$ ipython --no-banner

In [1]: import numpy as np

In [2]: np.set_printoptions(precision=3, suppress=True, linewidth=200, floatmode="fixed")

In [3]: J = np.load("data.npy")

In [4]: print(J)
[[2 0 0 0]
 [0 1 0 0]
 [0 0 2 0]
 [0 0 0 1]]

In [5]: def softmax(z):
   ...:     e = np.exp(z - z.max(axis=-1, keepdims=True))
   ...:     return e / e.sum(axis=-1, keepdims=True)
   ...: 

In [6]: print(np.round(softmax(10 * J[0]), 3) + 0)
[1.000 0.000 0.000 0.000]

In [7]: scores = J @ J.T / np.sqrt(4)

In [8]: print(softmax(scores))
[[0.711 0.096 0.096 0.096]
 [0.215 0.355 0.215 0.215]
 [0.096 0.096 0.711 0.096]
 [0.215 0.215 0.215 0.355]]

In [9]: print(softmax(scores + np.triu(np.full(scores.shape, -np.inf), 1)))
[[1.000 0.000 0.000 0.000]
 [0.378 0.622 0.000 0.000]
 [0.107 0.107 0.787 0.000]
 [0.215 0.215 0.215 0.355]]

In [10]: F = np.loadtxt("mat.csv", delimiter=",")

In [11]: print(F)
[[4.000 6.000 5.000 4.000]
 [6.000 8.000 7.000 6.000]
 [7.000 9.000 8.000 7.000]
 [2.000 4.000 3.000 2.000]]

In [12]: # rank 2

In [13]: U, s, vt = np.linalg.svd(F)

In [14]: V = vt[:(s > 1e-8).sum()]

In [15]: rng = np.random.default_rng(132683)

In [16]: vec = F[3] + -3 * F[1] + rng.integers(2) * np.eye(4)[3]

In [17]: print(vec)
[-16.000 -20.000 -18.000 -16.000]

In [18]: print(np.diag(V.T @ V))
[0.455 0.818 0.273 0.455]

In [19]: print(V.T @ V)
[[ 0.455 -0.091  0.182  0.455]
 [-0.091  0.818  0.364 -0.091]
 [ 0.182  0.364  0.273  0.182]
 [ 0.455 -0.091  0.182  0.455]]

In [20]: print(np.linalg.matrix_rank(np.vstack([F, vec])))
2

In [21]: rk = np.linalg.matrix_rank(F)

In [22]: print(rk)
2

In [23]: N = np.linalg.svd(F)[2][rk:].T

In [24]: print(np.allclose(F @ N, 0))
True

In [25]: print([int(np.linalg.matrix_rank(np.delete(F, i, axis=0))) for i in range(4)])
[2, 2, 2, 2]

In [26]: print([int(np.linalg.matrix_rank(F[:i])) for i in range(1, len(F) + 1)])
[1, 2, 2, 2]

In [27]: print(N @ N.T)
[[ 0.545  0.091 -0.182 -0.455]
 [ 0.091  0.182 -0.364  0.091]
 [-0.182 -0.364  0.727 -0.182]
 [-0.455  0.091 -0.182  0.545]]

In [28]: print(np.round(F @ N, 3) + 0)
[[0.000 0.000]
 [0.000 0.000]
 [0.000 0.000]
 [0.000 0.000]]

In [29]: print(N.shape)
(4, 2)

In [30]: print(np.linalg.matrix_rank(F.T @ F), np.linalg.matrix_rank(F @ F.T))
2 2

In [31]: idx = rng.permutation(4)

In [32]: print(idx)
[0 3 2 1]

In [33]: B = F[idx][:, idx]

In [34]: print(np.round(np.linalg.det(B), 3), round(float(np.linalg.det(F[idx])), 3))
0.0 0.0

In [35]: print(np.allclose(B, F))
False

In [36]: print(np.round(np.sort(np.abs(np.linalg.eigvals(B))), 3) + 0)
[ 0.000  0.000  0.832 22.832]

In [37]: print(B)
[[4.000 4.000 5.000 6.000]
 [2.000 2.000 3.000 4.000]
 [7.000 7.000 8.000 9.000]
 [6.000 6.000 7.000 8.000]]

In [38]: print(np.abs(F).max())
9.0

In [39]: print(np.round(np.linalg.svd(F, compute_uv=False), 3) + 0)
[23.512  1.083  0.000  0.000]

In [40]: print(np.diff(F, axis=0))
[[ 2.000  2.000  2.000  2.000]
 [ 1.000  1.000  1.000  1.000]
 [-5.000 -5.000 -5.000 -5.000]]

In [41]: F[4]
Traceback (most recent call last):
  Cell In[41], line 1
    F[4]
IndexError: index 4 is out of bounds for axis 0 with size 4


In [42]: print(F.sum(axis=0))
[19.000 27.000 23.000 19.000]

In [43]: F[:, 4]
Traceback (most recent call last):
  Cell In[43], line 1
    F[:, 4]
IndexError: index 4 is out of bounds for axis 1 with size 4


In [44]: print(np.linalg.lstsq(F[:-1].T, F[-1])[2])
2

In [45]: print(np.unique(F.round(6), axis=0).shape)
(4, 4)

In [46]: print(round(float(np.trace(np.linalg.pinv(F) @ F)), 3))
2.0

In [47]: print(np.allclose(F[:-1].T @ np.linalg.lstsq(F[:-1].T, F[-1])[0], F[-1]))
True

In [48]: E = np.array([[3, 0, 3, 0, 3, 0],
    ...:     [2, 2, 2, 2, 2, 2],
    ...:     [2, 2, 2, 2, 2, 2],
    ...:     [3, 0, 3, 0, 3, 0],
    ...:     [2, 2, 2, 2, 2, 2],
    ...:     [2, 2, 2, 2, 2, 2]])

In [49]: print(E)
[[3 0 3 0 3 0]
 [2 2 2 2 2 2]
 [2 2 2 2 2 2]
 [3 0 3 0 3 0]
 [2 2 2 2 2 2]
 [2 2 2 2 2 2]]

In [50]: # null space of dimension 4

In [51]: rk = np.linalg.matrix_rank(E)

In [52]: print(rk)
2

In [53]: N = np.linalg.svd(E)[2][rk:].T

In [54]: print(np.round(E @ N, 3) + 0)
[[0.000 0.000 0.000 0.000]
 [0.000 0.000 0.000 0.000]
 [0.000 0.000 0.000 0.000]
 [0.000 0.000 0.000 0.000]
 [0.000 0.000 0.000 0.000]
 [0.000 0.000 0.000 0.000]]

In [55]: print(np.linalg.matrix_rank(E.T @ E), np.linalg.matrix_rank(E @ E.T))
2 2

In [56]: print([int(np.linalg.matrix_rank(E[:i])) for i in range(1, len(E) + 1)])
[1, 2, 2, 2, 2, 2]

In [57]: print(np.round(N @ N.T, 3) + 0)
[[ 0.667  0.000 -0.333  0.000 -0.333  0.000]
 [ 0.000  0.667  0.000 -0.333  0.000 -0.333]
 [-0.333  0.000  0.667  0.000 -0.333  0.000]
 [ 0.000 -0.333  0.000  0.667  0.000 -0.333]
 [-0.333  0.000 -0.333  0.000  0.667  0.000]
 [ 0.000 -0.333  0.000 -0.333  0.000  0.667]]

In [58]: print(round(float(np.trace(np.linalg.pinv(E) @ E)), 3))
2.0

In [59]: print(np.allclose(E[:-1].T @ np.linalg.lstsq(E[:-1].T, E[-1])[0], E[-1]))
True

In [60]: print(np.abs(np.diag(np.linalg.qr(E)[1])) > 1e-9)
[ True  True False False False False]

In [61]: U, s, vt = np.linalg.svd(E)

In [62]: print(np.argmax(s[:-1] / (s[1:] + 1e-6)) + 1)
2

In [63]: B = U[:, :2] @ np.diag(s[:2]) @ vt[:2]

In [64]: print(np.linalg.matrix_rank(B))
2

In [65]: print(B.round(3) + 0)
[[3.000 0.000 3.000 0.000 3.000 0.000]
 [2.000 2.000 2.000 2.000 2.000 2.000]
 [2.000 2.000 2.000 2.000 2.000 2.000]
 [3.000 0.000 3.000 0.000 3.000 0.000]
 [2.000 2.000 2.000 2.000 2.000 2.000]
 [2.000 2.000 2.000 2.000 2.000 2.000]]

In [66]: print(np.linalg.matrix_rank(E, rtol=0.05))
2

In [67]: feats = np.load("dump.npy")

In [68]: print(feats)
[[0 1]
 [1 0]]

In [69]: vec = np.array([0, 1])

In [70]: print(feats.T @ (feats @ vec))
[0 1]

In [71]: print([p for p in range(1, 25) if np.allclose(np.linalg.matrix_power(feats, p), np.eye(2))])
[2, 4, 6, 8, 10, 12, 14, 16, 18, 20, 22, 24]

In [72]: print(np.abs(np.linalg.eigvals(feats)))
[1.000 1.000]

In [73]: ev, V = np.linalg.eigh(feats)

In [74]: print(np.round(V.T @ feats @ V, 3) + 0)
[[-1.000  0.000]
 [ 0.000  1.000]]

In [75]: print(np.round(V.T @ V, 3) + 0)
[[1.000 0.000]
 [0.000 1.000]]

In [76]: print(np.round(V @ np.diag(ev) @ V.T, 3) + 0)
[[0.000 1.000]
 [1.000 0.000]]

In [77]: print(np.abs(V[:, -1]).round(6).argmax())
0

In [78]: B = np.array([[1, 5, 1], [5, 2, -1]])

In [79]: Z = np.kron(B, feats)

In [80]: print(np.linalg.matrix_rank(Z))
4

In [81]: print(Z)
[[ 0  1  0  5  0  1]
 [ 1  0  5  0  1  0]
 [ 0  5  0  2  0 -1]
 [ 5  0  2  0 -1  0]]

In [82]: print(np.round(np.linalg.norm(Z, 2), 3), np.round(np.linalg.norm(B, 2) * np.linalg.norm(feats, 2), 3))
6.525 6.525

In [83]: print(Z.shape)
(4, 6)

In [84]: mat = np.array([[4.0, 3.0, 0.0], [3.0, 4.0, 0.0], [0.0, 0.0, 4.0]])

In [85]: ev, V = np.linalg.eig(mat)

In [86]: print(np.sort(np.linalg.eigvals(mat.T)))
[1.000 4.000 7.000]

In [87]: print(np.sort(np.linalg.eigvals(np.linalg.inv(mat))))
[0.143 0.250 1.000]

In [88]: print(ev)
[7.000 1.000 4.000]

In [89]: vec = np.array([2, 1, 1])

In [90]: rhs = mat @ vec

In [91]: print(rhs)
[11.000 10.000  4.000]

In [92]: print(np.linalg.solve(mat, rhs))
[2.000 1.000 1.000]

In [93]: print(np.linalg.solve(mat.T, mat[2]))
[0.000 0.000 1.000]

In [94]: print(np.linalg.solve(mat, rhs + mat[:, 1]))
[2.000 2.000 1.000]
